$ python -q
>>> import numpy as np
>>> np.set_printoptions(precision=3, suppress=True, linewidth=140)
>>> feats = np.load("a.npy")
>>> feats
array([[3, 8, 3],
       [0, 0, 2],
       [0, 0, 1]])
>>> Uu, sigma, Vt = np.linalg.svd(feats, full_matrices=False)
>>> np.round(sigma / sigma[0], 3) + 0
array([1.   , 0.231, 0.   ])
>>> (sigma > 1e-8).sum()
np.int64(2)
>>> np.round(Uu.T @ Uu, 3) + 0
array([[1., 0., 0.],
       [0., 1., 0.],
       [0., 0., 1.]])
>>> print(sigma.round(3) + 0)
[9.087 2.102 0.   ]
>>> np.cumsum(sigma ** 2) / np.sum(sigma ** 2)
array([0.949, 1.   , 1.   ])
>>> np.round(Uu.T @ feats @ Vt.T, 3) + 0
array([[9.087, 0.   , 0.   ],
       [0.   , 2.102, 0.   ],
       [0.   , 0.   , 0.   ]])
>>> print(np.round(Vt @ Vt.T, 3) + 0)
[[1. 0. 0.]
 [0. 1. 0.]
 [0. 0. 1.]]
>>> rank = np.linalg.matrix_rank(feats)
>>> rank
np.int64(2)
>>> N = np.linalg.svd(feats)[2][rank:].T
>>> [int(np.linalg.matrix_rank(feats[:, :j + 1])) for j in range(3)]
[1, 1, 2]
>>> [int(np.linalg.matrix_rank(np.delete(feats, i, axis=0))) for i in range(3)]
[1, 2, 2]
>>> np.linalg.matrix_rank(feats.T @ feats), np.linalg.matrix_rank(feats @ feats.T)
(np.int64(2), np.int64(2))
>>> N.shape
(3, 1)
>>> X = np.array([[0, 1, 1, 0], [1, 0, 1, 0], [1, 1, 0, 0], [0, 0, 0, 0]])
>>> Uu, sigma, Vt = np.linalg.svd(feats)
>>> np.argmax(sigma[:-1] / (sigma[1:] + 1e-6)) + 1
np.int64(2)
>>> M2 = Uu[:, :2] @ np.diag(sigma[:2]) @ Vt[:2]
>>> round(np.linalg.norm(feats - M2, 2), 3), round(sigma[2], 3)
(np.float64(0.0), np.float64(0.0))
>>> print(M2.round(3) + 0)
[[3. 8. 3.]
 [0. 0. 2.]
 [0. 0. 1.]]
>>> np.linalg.matrix_rank(M2)
np.int64(2)
>>> np.linalg.matrix_rank(feats, rtol=0.05)
np.int64(2)
>>> round(float(np.linalg.norm(feats - M2) / np.linalg.norm(feats)), 3)
0.0
